>>> import numpy as np
>>> import numpy.linalg as la
>>> np.set_printoptions(suppress=True, linewidth=120)
>>> rng = np.random.default_rng(397)
>>> F = np.eye(3, dtype=int)[rng.permutation(3)] * np.array([-1, 1, -2])
>>> F
array([[ 0,  0, -2],
       [ 0,  1,  0],
       [-1,  0,  0]])
>>> round(float(la.eigvals(F).sum().real), 1)
1.0
>>> np.round(la.det(2 * F), 1), round(la.det(F), 1)
(np.float64(-16.0), np.float64(-2.0))
>>> np.kron(np.eye(2, dtype=int), F)
array([[ 0,  0, -2,  0,  0,  0],
       [ 0,  1,  0,  0,  0,  0],
       [-1,  0,  0,  0,  0,  0],
       [ 0,  0,  0,  0,  0, -2],
       [ 0,  0,  0,  0,  1,  0],
       [ 0,  0,  0, -1,  0,  0]])
>>> round(float(la.det(F.T)), 1)
-2.0
>>> np.einsum("ij,ji->", F, F)
np.int64(5)
>>> np.round(la.eigvals(F), 1)
array([ 1.4, -1.4,  1. ])
>>> F @ F.T
array([[4, 0, 0],
       [0, 1, 0],
       [0, 0, 1]])
>>> np.round(la.svd(F, compute_uv=False), 1)
array([2., 1., 1.])
>>> F[:, 1] @ F[:, 0]
np.int64(0)
>>> arr = np.load("run3.npy")
>>> arr.round(1) + 0
array([[ 0. ,  3.1,  2. ],
       [ 0. ,  3. ,  1.8],
       [-0.1,  2.8,  2.1],
       [ 0. ,  3. ,  2. ],
       [ 0.1,  2.9,  2. ],
       [-0.1,  3.1,  1.9],
       [-5.1, -0.9,  2. ],
       [-5.1, -0.9,  2. ],
       [-4.9, -1.1,  1.9],
       [-5.1, -1. ,  2.1],
       [-5.1, -0.7,  2. ],
       [-5.1, -1. ,  2. ]])
>>> Uu, s, Vh = la.svd(arr)
>>> s.round(1)
array([13.5,  8.7,  0.3])
>>> A2 = Uu[:, :2] @ np.diag(s[:2]) @ Vh[:2]
>>> round(la.norm(arr - A2) / la.norm(arr), 1)
np.float64(0.0)
>>> la.matrix_rank(A2)
np.int64(2)
>>> np.round(np.abs(arr - A2).max(), 1)
np.float64(0.1)
>>> z = arr[:, 1] > np.median(arr[:, 1])
>>> r0 = arr[z].mean(axis=0) - arr[~z].mean(axis=0)
>>> r0.round(1)
array([ 5. ,  3.9, -0.1])
>>> z.astype(int)
array([1, 1, 1, 1, 1, 1, 0, 0, 0, 0, 0, 0])
>>> J = np.tril(np.array([[0, 2, -1, -1], [-2, 1, 1, 2], [2, 2, -1, 2], [-2, -1, -2, -2]]), -1) + np.eye(4, dtype=int)
>>> J
array([[ 1,  0,  0,  0],
       [-2,  1,  0,  0],
       [ 2,  2,  1,  0],
       [-2, -1, -2,  1]])
>>> hat = np.triu(np.array([[5, -4, 3, -4], [0, 5, 1, -1], [-3, 1, -3, -1], [-5, 1, 5, -4]]), 1) + np.eye(4)
>>> A2 = hat @ J @ la.inv(hat)
>>> la.matrix_rank(A2)
np.int64(4)
>>> hat @ J - J @ hat
array([[ 22.,  10.,   8.,   0.],
       [  4.,  -5.,   8.,  -8.],
       [  2.,   9.,  -6.,  10.],
       [  0.,  -8.,   7., -11.]])
>>> np.round(la.det(A2), 1)
np.float64(1.0)
>>> np.trace(A2), np.trace(J)
(np.float64(4.0), np.int64(4))
>>> x0 = np.array([2, 2, 3, -3])
>>> rhs = J @ x0
>>> c, lr = np.zeros(4), 1 / la.norm(J, 2) ** 2
>>> for i in range(12):
...     c -= lr * J.T @ (J @ c - rhs)
...     if i % 2 == 0: print(i, round(la.norm(J @ c - rhs), 1))
... 
0 3.3
2 2.5
4 1.9
6 1.6
8 1.3
10 1.1
>>> round(float(la.cond(J)), 1)
48.6
>>> W0 = np.loadtxt("test17.csv", delimiter=",")
>>> W0
array([[0., 0., 1., 0.],
       [1., 0., 0., 0.],
       [0., 0., 0., 1.],
       [0., 1., 0., 0.]])
>>> Uu, s, Vh = la.svd(W0, full_matrices=False)
>>> s
array([1., 1., 1., 1.])
>>> Uu.T @ Uu
array([[1., 0., 0., 0.],
       [0., 1., 0., 0.],
       [0., 0., 1., 0.],
       [0., 0., 0., 1.]])
>>> np.allclose(Uu * s @ Vh, W0)
True
>>> Uu.T @ W0 @ Vh.T
array([[1., 0., 0., 0.],
       [0., 1., 0., 0.],
       [0., 0., 1., 0.],
       [0., 0., 0., 1.]])
>>> Uu.shape, s.shape, Vh.shape
((4, 4), (4,), (4, 4))
>>> np.round(np.cumsum(s ** 2) / np.sum(s ** 2), 1)
array([0.2, 0.5, 0.8, 1. ])
>>> np.trace(W0)
np.float64(0.0)
>>> np.allclose(W0, W0.T)
False
>>> np.allclose(W0 @ W0.T, W0.T @ W0)
True
>>> round(float(np.abs(la.eigvals(W0)).max()), 1)
1.0
>>> (W0 - W0.T) / 2
array([[ 0. , -0.5,  0.5,  0. ],
       [ 0.5,  0. ,  0. , -0.5],
       [-0.5,  0. ,  0. ,  0.5],
       [ 0. ,  0.5, -0.5,  0. ]])
>>> r0 = np.array([1, 2, -3])
>>> np.polyval(r0, W0[0])
array([-3., -3.,  0., -3.])
>>> np.array([np.convolve(row, r0, "same") for row in W0])
array([[ 0.,  1.,  2., -3.],
       [ 2., -3.,  0.,  0.],
       [ 0.,  0.,  1.,  2.],
       [ 1.,  2., -3.,  0.]])
>>> X = np.array([[0.9, -0.8, 0.1],
...     [0.0, -0.8, 0.3],
...     [-0.4, -0.8, -0.3],
...     [-0.1, -0.7, -0.6],
...     [0.1, 2.0, 1.0],
...     [-0.3, -1.1, -0.7],
...     [-1.0, 0.4, -2.0],
...     [1.3, 1.9, -1.2],
...     [0.8, 1.1, 0.9],
...     [0.7, -1.0, -0.5],
...     [-1.1, 0.9, -0.8],
...     [0.5, -0.5, -0.4],
...     [-0.9, 0.9, -0.8],
...     [1.2, -0.2, -0.7]])
>>> X[8] *= 5
>>> X
array([[ 0.9, -0.8,  0.1],
       [ 0. , -0.8,  0.3],
       [-0.4, -0.8, -0.3],
       [-0.1, -0.7, -0.6],
       [ 0.1,  2. ,  1. ],
       [-0.3, -1.1, -0.7],
       [-1. ,  0.4, -2. ],
       [ 1.3,  1.9, -1.2],
       [ 4. ,  5.5,  4.5],
       [ 0.7, -1. , -0.5],
       [-1.1,  0.9, -0.8],
       [ 0.5, -0.5, -0.4],
       [-0.9,  0.9, -0.8],
       [ 1.2, -0.2, -0.7]])
>>> # row 8 is much longer than the rest
>>> A2 = X / np.sqrt((X ** 2).mean(axis=1, keepdims=True))
>>> np.round(X - X.mean(axis=1, keepdims=True), 1) + 0
array([[ 0.8, -0.9,  0. ],
       [ 0.2, -0.6,  0.5],
       [ 0.1, -0.3,  0.2],
       [ 0.4, -0.2, -0.1],
       [-0.9,  1. ,  0. ],
       [ 0.4, -0.4,  0. ],
       [-0.1,  1.3, -1.1],
       [ 0.6,  1.2, -1.9],
       [-0.7,  0.8, -0.2],
       [ 1. , -0.7, -0.2],
       [-0.8,  1.2, -0.5],
       [ 0.6, -0.4, -0.3],
       [-0.6,  1.2, -0.5],
       [ 1.1, -0.3, -0.8]])
>>> np.round(la.norm(A2, axis=1), 1)
array([1.7, 1.7, 1.7, 1.7, 1.7, 1.7, 1.7, 1.7, 1.7, 1.7, 1.7, 1.7, 1.7, 1.7])
>>> la.matrix_rank(X - X.mean(axis=1, keepdims=True))
np.int64(2)
>>> d = la.norm(X[:, None] - X[None], axis=-1)
>>> la.matrix_rank(d ** 2)
np.int64(5)
>>> d[:5, :5].round(1)
array([[0. , 0.9, 1.4, 1.2, 3. ],
       [0.9, 0. , 0.7, 0.9, 2.9],
       [1.4, 0.7, 0. , 0.4, 3.1],
       [1.2, 0.9, 0.4, 0. , 3.1],
       [3. , 2.9, 3.1, 3.1, 0. ]])
>>> np.round(la.norm(X - X.mean(axis=0), axis=1), 1)
array([1.3, 1.3, 1.4, 1.3, 2. , 1.7, 2.3, 2.1, 7.8, 1.5, 1.7, 1. , 1.5, 1.2])
>>> d.mean(axis=1).argmax()
np.int64(8)
>>> np.flatnonzero(d[5] < d.mean() / 2)
array([ 1,  2,  3,  5,  9, 11])
>>> d[5].round(6).argsort(kind="stable")[:4]
array([5, 3, 2, 9])
>>> np.unravel_index(d.round(6).argmax(), d.shape)
(np.int64(6), np.int64(8))
>>> hat = X @ la.solve(X.T @ X, X.T)
>>> np.round(np.diag(hat), 1) + 0
array([0.1, 0. , 0. , 0. , 0.2, 0. , 0.3, 0.6, 0.9, 0.2, 0.2, 0.1, 0.2, 0.3])
>>> z = X[:, 0] > np.median(X[:, 0])
>>> r0 = X[z].mean(axis=0) - X[~z].mean(axis=0)
>>> r0.round(1)
array([1.8, 1.2, 1.1])
>>> cen = X - X.mean(axis=0)
>>> Uu, s, Vh = la.svd(cen, full_matrices=False)
>>> np.round((s ** 2).sum() ** 2 / (s ** 4).sum(), 1)
np.float64(1.5)
>>> (np.sign(Uu[:, 0]) == np.sign(Uu[0, 0])).astype(int)
array([1, 1, 1, 1, 0, 1, 1, 0, 0, 1, 1, 1, 1, 1])
>>> la.matrix_rank(cen)
np.int64(3)
>>> np.abs(Vh[0]).argmax()
np.int64(1)
>>> np.round(Vh[0] * np.sign(Vh[0, np.abs(Vh[0]).argmax()]), 1)
array([0.5, 0.7, 0.6])
>>> np.abs(Uu[:, 0]).argmax()
np.int64(8)
>>> feats = np.load("data.npy")
>>> feats
array([[0, 7, 0, 7, 0, 7],
       [6, 7, 6, 7, 6, 7],
       [9, 3, 9, 3, 9, 3],
       [0, 7, 0, 7, 0, 7],
       [6, 7, 6, 7, 6, 7],
       [9, 3, 9, 3, 9, 3]])
>>> r = la.matrix_rank(feats)
>>> r
np.int64(2)
>>> N = la.svd(feats)[2][r:].T
>>> [int(la.matrix_rank(feats[:, :j + 1])) for j in range(6)]
[1, 2, 2, 2, 2, 2]
>>> [int(la.matrix_rank(np.delete(feats, i, axis=0))) for i in range(6)]
[2, 2, 2, 2, 2, 2]
>>> np.allclose(feats @ N, 0)
True
>>> la.matrix_rank(feats.T @ feats), la.matrix_rank(feats @ feats.T)
(np.int64(2), np.int64(2))
>>> np.round(feats @ N, 1) + 0
array([[0., 0., 0., 0.],
       [0., 0., 0., 0.],
       [0., 0., 0., 0.],
       [0., 0., 0., 0.],
       [0., 0., 0., 0.],
       [0., 0., 0., 0.]])
>>> N.shape
(6, 4)
